% ipython --no-banner

In [1]: import numpy as np

In [2]: from numpy import linalg as LA

In [3]: np.set_printoptions(suppress=True, linewidth=140)

In [4]: m1 = np.array([[102, 109, 78, 54],
   ...:     [109, 158, 99, 47],
   ...:     [78, 99, 78, 36],
   ...:     [54, 47, 36, 39]])

In [5]: # equal to its transpose

In [6]: U, sv, vt = LA.svd(m1)

In [7]: sv.round(2)
Out[7]: array([332.08,  30.87,  10.29,   3.76])

In [8]: np.argmax(sv[:-1] / (sv[1:] + 1e-6)) + 1
Out[8]: np.int64(1)

In [9]: B = U[:, :1] @ np.diag(sv[:1]) @ vt[:1]

In [10]: round(float(LA.norm(m1 - B) / LA.norm(m1)), 2)
Out[10]: 0.1

In [11]: np.round(np.abs(m1 - B).max(), 2)
Out[11]: np.float64(16.46)

In [12]: B.round(2)
Out[12]: 
array([[ 93.59, 116.96,  80.81,  45.93],
       [116.96, 146.17, 100.99,  57.4 ],
       [ 80.81, 100.99,  69.78,  39.66],
       [ 45.93,  57.4 ,  39.66,  22.54]])

In [13]: vec = np.array([-1, -1, 1, -2])

In [14]: target = m1 @ vec

In [15]: target
Out[15]: array([-241, -262, -171, -143])

In [16]: np.round(LA.solve(m1, target + m1[:, 0]), 2) + 0
Out[16]: array([ 0., -1.,  1., -2.])

In [17]: np.round(LA.solve(m1, 5 * target), 2)
Out[17]: array([ -5.,  -5.,   5., -10.])

In [18]: w, V = LA.eigh(m1)

In [19]: vec = np.array([-2, -2, -1, 0])

In [20]: np.round(V * np.abs(w) @ V.T, 2)
Out[20]: 
array([[102., 109.,  78.,  54.],
       [109., 158.,  99.,  47.],
       [ 78.,  99.,  78.,  36.],
       [ 54.,  47.,  36.,  39.]])

In [21]: np.abs(m1).sum(axis=1).max(), round(float(np.abs(w).max()), 2)
Out[21]: (np.int64(413), 332.08)

In [22]: np.round(vec @ m1 @ vec / (vec @ vec), 2), np.round(w[0], 2), np.round(w[-1], 2)
Out[22]: (np.float64(299.78), np.float64(3.76), np.float64(332.08))

In [23]: B = np.array([[1, 1, 2], [0, 2, 2], [0, 1, 2]])

In [24]: basis = np.array([[0, -2, -3, 1, 1],
    ...:     [-2, -1, -2, -3, 3],
    ...:     [0, -1, -1, 1, -2],
    ...:     [-1, 3, 2, 3, -2],
    ...:     [1, -1, 0, 1, 2]])

In [25]: W0 = np.block([[B, np.array([[1, 0, 4, 5, 1], [5, 3, 5, 4, 0], [1, 5, 0, 3, 3]])], [np.zeros((5, 3)), basis]])

In [26]: W0
Out[26]: 
array([[ 1.,  1.,  2.,  1.,  0.,  4.,  5.,  1.],
       [ 0.,  2.,  2.,  5.,  3.,  5.,  4.,  0.],
       [ 0.,  1.,  2.,  1.,  5.,  0.,  3.,  3.],
       [ 0.,  0.,  0.,  0., -2., -3.,  1.,  1.],
       [ 0.,  0.,  0., -2., -1., -2., -3.,  3.],
       [ 0.,  0.,  0.,  0., -1., -1.,  1., -2.],
       [ 0.,  0.,  0., -1.,  3.,  2.,  3., -2.],
       [ 0.,  0.,  0.,  1., -1.,  0.,  1.,  2.]])

In [27]: f = np.array([3, 2, 1, 0, 1, 2, 0, 1])

In [28]: B = W0 + np.outer(f, np.eye(8)[2])

In [29]: np.round(LA.det(B) / LA.det(W0), 2), np.round(1 + LA.solve(W0, f)[2], 2)
Out[29]: (np.float64(14.2), np.float64(14.2))

In [30]: LA.matrix_rank(LA.inv(B) - LA.inv(W0), tol=1e-8)
Out[30]: np.int64(1)

In [31]: LA.matrix_rank(B - W0)
Out[31]: np.int64(1)

In [32]: B
Out[32]: 
array([[ 1.,  1.,  5.,  1.,  0.,  4.,  5.,  1.],
       [ 0.,  2.,  4.,  5.,  3.,  5.,  4.,  0.],
       [ 0.,  1.,  3.,  1.,  5.,  0.,  3.,  3.],
       [ 0.,  0.,  0.,  0., -2., -3.,  1.,  1.],
       [ 0.,  0.,  1., -2., -1., -2., -3.,  3.],
       [ 0.,  0.,  2.,  0., -1., -1.,  1., -2.],
       [ 0.,  0.,  0., -1.,  3.,  2.,  3., -2.],
       [ 0.,  0.,  1.,  1., -1.,  0.,  1.,  2.]])

In [33]: B = LA.invert(W0)
---------------------------------------------------------------------------
AttributeError                            Traceback (most recent call last)
Cell In[33], line 1
----> 1 B = LA.invert(W0)

AttributeError: module 'numpy.linalg' has no attribute 'invert'

In [34]: B = LA.inv(W0)

In [35]: np.round(LA.det(W0) * B, 2)
Out[35]: 
array([[ -176.,    -0.,   176., -1044.,   540.,  1544.,    98.,  1178.],
       [   -0.,  -176.,   176.,  -560.,   -32.,   576.,  -144.,   496.],
       [   -0.,    88.,  -176.,   618.,  -174.,  -828.,   119.,  -493.],
       [    0.,     0.,     0.,   -76.,   100.,   136.,    54.,    78.],
       [   -0.,    -0.,    -0.,  -108.,    68.,   184.,    -2.,   134.],
       [    0.,     0.,     0.,   124.,   -52.,  -120.,   -14.,  -118.],
       [   -0.,    -0.,    -0.,    -8.,    -8.,   -32.,   -36.,   -52.],
       [    0.,     0.,     0.,   -12.,   -12.,    40.,   -10.,   -34.]])

In [36]: round(float(LA.det(W0) * LA.det(B)), 2)
Out[36]: 1.0

In [37]: np.round(W0 @ B, 2) + 0
Out[37]: 
array([[1., 0., 0., 0., 0., 0., 0., 0.],
       [0., 1., 0., 0., 0., 0., 0., 0.],
       [0., 0., 1., 0., 0., 0., 0., 0.],
       [0., 0., 0., 1., 0., 0., 0., 0.],
       [0., 0., 0., 0., 1., 0., 0., 0.],
       [0., 0., 0., 0., 0., 1., 0., 0.],
       [0., 0., 0., 0., 0., 0., 1., 0.],
       [0., 0., 0., 0., 0., 0., 0., 1.]])

In [38]: round(LA.cond(W0), 2)
Out[38]: np.float64(203.58)

In [39]: rng = np.random.default_rng(47881)

In [40]: z = rng.permutation(8)

In [41]: z
Out[41]: array([4, 3, 5, 0, 1, 6, 7, 2])

In [42]: B = W0[z][:, z]

In [43]: np.allclose(B, W0)
Out[43]: False

In [44]: B
Out[44]: 
array([[-1., -2., -2.,  0.,  0., -3.,  3.,  0.],
       [-2.,  0., -3.,  0.,  0.,  1.,  1.,  0.],
       [-1.,  0., -1.,  0.,  0.,  1., -2.,  0.],
       [ 0.,  1.,  4.,  1.,  1.,  5.,  1.,  2.],
       [ 3.,  5.,  5.,  0.,  2.,  4.,  0.,  2.],
       [ 3., -1.,  2.,  0.,  0.,  3., -2.,  0.],
       [-1.,  1.,  0.,  0.,  0.,  1.,  2.,  0.],
       [ 5.,  1.,  0.,  0.,  1.,  3.,  3.,  2.]])

In [45]: np.round(np.sort(np.abs(LA.eigvals(B))), 2)
Out[45]: array([0.59, 1.  , 1.38, 1.38, 3.38, 3.41, 3.69, 3.69])
